$ ipython --no-banner

In [1]: import numpy as np

In [2]: np.set_printoptions(precision=3, suppress=True, linewidth=100)

In [3]: def rd(a):
   ...:     return np.round(a, 3) + 0
   ...: 

In [4]: W0 = np.load("out18.npy")

In [5]: rd(W0)
Out[5]: 
array([[ 0.37 , -1.385,  1.25 ,  1.468,  0.854, -0.318, -0.536,  0.714, -0.771, -0.841,  0.409,
        -0.357],
       [ 0.569, -0.592,  1.1  ,  1.282, -0.164,  0.82 , -0.656,  1.738, -0.439, -0.135,  0.964,
         0.425],
       [-0.476, -0.317, -0.485, -0.558,  0.917, -1.377,  0.46 , -1.79 , -0.027, -0.498, -0.983,
        -0.87 ],
       [-0.569,  0.435, -1.015, -1.182,  0.315, -0.953,  0.639, -1.801,  0.363,  0.017, -0.998,
        -0.524],
       [-0.548,  0.124, -0.82 , -0.952,  0.585, -1.168,  0.583, -1.857,  0.207, -0.205, -1.025,
        -0.691],
       [-0.396,  1.352, -1.268, -1.489, -0.789,  0.229,  0.559, -0.819,  0.762,  0.802, -0.467,
         0.3  ],
       [-0.001, -1.373,  0.732,  0.868,  1.32 , -1.171, -0.148, -0.575, -0.666, -1.033, -0.301,
        -0.871],
       [-0.113,  1.45 , -0.931, -1.099, -1.248,  0.972,  0.276,  0.209,  0.734,  1.03 ,  0.099,
         0.76 ],
       [ 0.5  , -1.119,  1.287,  1.507,  0.431,  0.211, -0.642,  1.278, -0.677, -0.57 ,  0.717,
        -0.006],
       [ 0.278, -1.455,  1.161,  1.365,  1.04 , -0.592, -0.447,  0.364, -0.78 , -0.944,  0.217,
        -0.531],
       [ 0.136, -1.459,  0.968,  1.142,  1.226, -0.925, -0.301, -0.131, -0.744, -1.024, -0.056,
        -0.733],
       [ 0.204, -1.471,  1.067,  1.257,  1.15 , -0.778, -0.372,  0.099, -0.768, -0.996,  0.071,
        -0.645],
       [-0.423,  1.31 , -1.283, -1.505, -0.713,  0.131,  0.583, -0.93 ,  0.749,  0.755, -0.528,
         0.235],
       [ 0.361, -1.395,  1.243,  1.46 ,  0.875, -0.347, -0.528,  0.679, -0.773, -0.853,  0.39 ,
        -0.376],
       [-0.238,  1.467, -1.112, -1.31 , -1.103,  0.695,  0.408, -0.22 ,  0.776,  0.974, -0.138,
         0.595],
       [ 0.241, -1.467,  1.115,  1.313,  1.099, -0.689, -0.41 ,  0.228, -0.776, -0.973,  0.143,
        -0.591],
       [ 0.492,  0.239,  0.549,  0.633, -0.863,  1.349, -0.486,  1.814, -0.016,  0.448,  0.997,
         0.843],
       [-0.477, -0.312, -0.489, -0.562,  0.914, -1.376,  0.462, -1.792, -0.024, -0.495, -0.984,
        -0.868],
       [ 0.557, -0.227,  0.888,  1.032, -0.5  ,  1.104, -0.604,  1.848, -0.259,  0.133,  1.021,
         0.64 ],
       [-0.569,  0.468, -1.034, -1.204,  0.283, -0.926,  0.643, -1.79 ,  0.379,  0.042, -0.992,
        -0.504],
       [ 0.463,  0.373,  0.438,  0.502, -0.954,  1.395, -0.441,  1.77 ,  0.057,  0.533,  0.971,
         0.888],
       [-0.009, -1.365,  0.717,  0.85 ,  1.323, -1.184, -0.139, -0.6  , -0.66 , -1.032, -0.315,
        -0.878],
       [-0.086, -1.278,  0.565,  0.672,  1.339, -1.289, -0.05 , -0.832, -0.597, -1.009, -0.444,
        -0.931],
       [ 0.372,  0.699,  0.138,  0.149, -1.149,  1.46 , -0.31 ,  1.586,  0.24 ,  0.728,  0.866,
         0.965],
       [ 0.557, -0.808,  1.198,  1.399,  0.059,  0.607, -0.667,  1.604, -0.541, -0.305,  0.893,
         0.271]])

In [6]: rd(np.abs(W0).max())
Out[6]: np.float64(1.857)

In [7]: rd(W0.sum(axis=0))
Out[7]: 
array([ 1.195, -8.105,  5.977,  7.04 ,  6.246, -4.122, -2.125,  0.793, -4.251, -5.448,  0.529,
       -3.456])

In [8]: rd(np.linalg.svd(W0, compute_uv=False))
Out[8]: 
array([11.243,  9.93 ,  0.   ,  0.   ,  0.   ,  0.   ,  0.   ,  0.   ,  0.   ,  0.   ,  0.   ,
        0.   ])

In [9]: W0.shape
Out[9]: (25, 12)

In [10]: np.linalg.matrix_rank(W0)
Out[10]: np.int64(2)

In [11]: np.unravel_index(np.abs(W0).argmax(), W0.shape)
Out[11]: (np.int64(4), np.int64(7))

In [12]: rng = np.random.default_rng(7583)

In [13]: K = (rng.random((4, 4)) < 0.3) + np.eye(4)

In [14]: K /= K.sum(axis=1, keepdims=True)

In [15]: print(rd(K))
[[0.5   0.5   0.    0.   ]
 [0.    1.    0.    0.   ]
 [0.    0.    1.    0.   ]
 [0.333 0.    0.333 0.333]]

In [16]: B = K / np.linalg.norm(K, axis=1, keepdims=True)

In [17]: cov = B @ B.T

In [18]: np.argwhere(np.triu(np.abs(cov) > 0.95, 1))
Out[18]: array([], shape=(0, 2), dtype=int64)

In [19]: x = np.array([1, 2, 1, 0])

In [20]: rhs = K @ x

In [21]: b, lr = np.zeros(4), 1 / np.linalg.norm(K, 2) ** 2

In [22]: for i in range(8):
    ...:     b -= lr * K.T @ (K @ b - rhs)
    ...:     if i % 2 == 0: print(i, round(np.linalg.norm(K @ b - rhs), 3))
    ...: 
0 0.154
2 0.082
4 0.063
6 0.052

In [23]: print(rd(b))
[0.903 2.022 0.993 0.169]

In [24]: B = np.array([[3, 0], [3, 1], [2, 0], [0, 3]])

In [25]: np.vstack([K, B.T]).shape
Out[25]: (6, 4)

In [26]: rd(np.einsum("ij->j", K))
Out[26]: array([0.833, 1.5  , 1.333, 0.333])

In [27]: rd(np.einsum("ij,ij->i", K, K))
Out[27]: array([0.5  , 1.   , 1.   , 0.333])
